$ ipython --no-banner

In [1]: import numpy as np

In [2]: np.set_printoptions(precision=2, suppress=True, linewidth=140, sign=" ")

In [3]: def rnd(a):
   ...:     return np.round(a, 2) + 0
   ...: 

In [4]: mat = np.array([[6, -5, 0, -4, 6, -1],
   ...:     [-5, 5, -1, 2, -4, 0],
   ...:     [0, -1, 3, -2, 0, 1],
   ...:     [-4, 2, -2, 12, -8, 2],
   ...:     [6, -4, 0, -8, 8, -2],
   ...:     [-1, 0, 1, 2, -2, 1]])

In [5]: # null space of dimension 3

In [6]: np.argsort(-np.linalg.norm(mat, axis=0).round(6), kind="stable")[:3]
Out[6]: array([ 3,  4,  0])

In [7]: np.linalg.matrix_rank(mat, rtol=0.1)
Out[7]: np.int64(3)

In [8]: U, s, vt = np.linalg.svd(mat)

In [9]: np.argmax(s[:-1] / (s[1:] + 1e-6)) + 1
Out[9]: np.int64(3)

In [10]: M2 = U[:, :3] @ np.diag(s[:3]) @ vt[:3]

In [11]: rnd(np.linalg.norm(mat - M2, 2)), rnd(s[3])
Out[11]: (np.float64(0.0), np.float64(0.0))

In [12]: np.linalg.matrix_rank(M2)
Out[12]: np.int64(3)

In [13]: np.linalg.matrix_rank(mat, rtol=0.05)
Out[13]: np.int64(3)

In [14]: rnd(np.abs(mat - M2).max())
Out[14]: np.float64(0.0)

In [15]: data = np.loadtxt("out3.csv", delimiter=",")

In [16]: data
Out[16]: 
array([[ 19.,   8., -12., -20.,  16.,   0.,  16.,  -4.,  16.,   4.],
       [  8.,   7.,  -6., -10.,   8.,   0.,   8.,  -2.,   8.,   2.],
       [-12.,  -6.,  12.,  15., -12.,   0., -12.,   3., -12.,  -3.],
       [-20., -10.,  15.,  28., -20.,   0., -20.,   5., -20.,  -5.],
       [ 16.,   8., -12., -20.,  19.,   0.,  16.,  -4.,  16.,   4.],
       [  0.,   0.,   0.,   0.,   0.,   3.,   0.,   0.,   0.,   0.],
       [ 16.,   8., -12., -20.,  16.,   0.,  19.,  -4.,  16.,   4.],
       [ -4.,  -2.,   3.,   5.,  -4.,   0.,  -4.,   4.,  -4.,  -1.],
       [ 16.,   8., -12., -20.,  16.,   0.,  16.,  -4.,  19.,   4.],
       [  4.,   2.,  -3.,  -5.,   4.,   0.,   4.,  -1.,   4.,   4.]])

In [17]: # splits into 2 blocks

In [18]: U, s, vt = np.linalg.svd(data)

In [19]: rnd(s)
Out[19]: array([ 107.,    3.,    3.,    3.,    3.,    3.,    3.,    3.,    3.,    3.])

In [20]: np.argmax(s[:-1] / (s[1:] + 1e-6)) + 1
Out[20]: np.int64(1)

In [21]: M2 = U[:, :1] @ np.diag(s[:1]) @ vt[:1]

In [22]: np.linalg.matrix_rank(M2)
Out[22]: np.int64(1)

In [23]: rnd(np.linalg.norm(data - M2) / np.linalg.norm(data))
Out[23]: np.float64(0.08)

In [24]: (np.linalg.matrix_power((data != 0) + (data.T != 0) + np.eye(10), 10) > 0).astype(int)
Out[24]: 
array([[ 1,  1,  1,  1,  1,  0,  1,  1,  1,  1],
       [ 1,  1,  1,  1,  1,  0,  1,  1,  1,  1],
       [ 1,  1,  1,  1,  1,  0,  1,  1,  1,  1],
       [ 1,  1,  1,  1,  1,  0,  1,  1,  1,  1],
       [ 1,  1,  1,  1,  1,  0,  1,  1,  1,  1],
       [ 0,  0,  0,  0,  0,  1,  0,  0,  0,  0],
       [ 1,  1,  1,  1,  1,  0,  1,  1,  1,  1],
       [ 1,  1,  1,  1,  1,  0,  1,  1,  1,  1],
       [ 1,  1,  1,  1,  1,  0,  1,  1,  1,  1],
       [ 1,  1,  1,  1,  1,  0,  1,  1,  1,  1]])

In [25]: rnd(np.sort(np.linalg.eigvals(data).real))
Out[25]: array([   3.,    3.,    3.,    3.,    3.,    3.,    3.,    3.,    3.,  107.])

In [26]: data @ data
Out[26]: 
array([[ 1769.,   880., -1320., -2200.,  1760.,     0.,  1760.,  -440.,  1760.,   440.],
       [  880.,   449.,  -660., -1100.,   880.,     0.,   880.,  -220.,   880.,   220.],
       [-1320.,  -660.,   999.,  1650., -1320.,     0., -1320.,   330., -1320.,  -330.],
       [-2200., -1100.,  1650.,  2759., -2200.,     0., -2200.,   550., -2200.,  -550.],
       [ 1760.,   880., -1320., -2200.,  1769.,     0.,  1760.,  -440.,  1760.,   440.],
       [    0.,     0.,     0.,     0.,     0.,     9.,     0.,     0.,     0.,     0.],
       [ 1760.,   880., -1320., -2200.,  1760.,     0.,  1769.,  -440.,  1760.,   440.],
       [ -440.,  -220.,   330.,   550.,  -440.,     0.,  -440.,   119.,  -440.,  -110.],
       [ 1760.,   880., -1320., -2200.,  1760.,     0.,  1760.,  -440.,  1769.,   440.],
       [  440.,   220.,  -330.,  -550.,   440.,     0.,   440.,  -110.,   440.,   119.]])

In [27]: vals, V = np.linalg.eigh(data)

In [28]: np.unique(vals.round(6) + 0, return_counts=True)[1]
Out[28]: array([ 9,  1])

In [29]: rnd(np.linalg.svd(data, compute_uv=False))
Out[29]: array([ 107.,    3.,    3.,    3.,    3.,    3.,    3.,    3.,    3.,    3.])

In [30]: np.abs(V[:, -1]).round(6).argmax()
Out[30]: np.int64(3)

In [31]: rnd(np.abs(V[:, -1]))
Out[31]: array([ 0.39,  0.2 ,  0.29,  0.49,  0.39,  0.  ,  0.39,  0.1 ,  0.39,  0.1 ])

In [32]: rnd(np.linalg.eigvalsh(data + -1 * np.eye(10)))
Out[32]: array([   2.,    2.,    2.,    2.,    2.,    2.,    2.,    2.,    2.,  106.])

In [33]: (vals > 1e-8).sum(), (vals < -1e-8).sum()
Out[33]: (np.int64(10), np.int64(0))

In [34]: rnd(V.T @ data @ V)
Out[34]: 
array([[   3.,    0.,    0.,    0.,    0.,    0.,    0.,    0.,    0.,    0.],
       [   0.,    3.,    0.,    0.,    0.,    0.,    0.,    0.,    0.,    0.],
       [   0.,    0.,    3.,    0.,    0.,    0.,    0.,    0.,    0.,    0.],
       [   0.,    0.,    0.,    3.,    0.,    0.,    0.,    0.,    0.,    0.],
       [   0.,    0.,    0.,    0.,    3.,    0.,    0.,    0.,    0.,    0.],
       [   0.,    0.,    0.,    0.,    0.,    3.,    0.,    0.,    0.,    0.],
       [   0.,    0.,    0.,    0.,    0.,    0.,    3.,    0.,    0.,    0.],
       [   0.,    0.,    0.,    0.,    0.,    0.,    0.,    3.,    0.,    0.],
       [   0.,    0.,    0.,    0.,    0.,    0.,    0.,    0.,    3.,    0.],
       [   0.,    0.,    0.,    0.,    0.,    0.,    0.,    0.,    0.,  107.]])

In [35]: rnd(np.linalg.eigvalsh(data @ data))
Out[35]: array([     9.,      9.,      9.,      9.,      9.,      9.,      9.,      9.,      9.,  11449.])
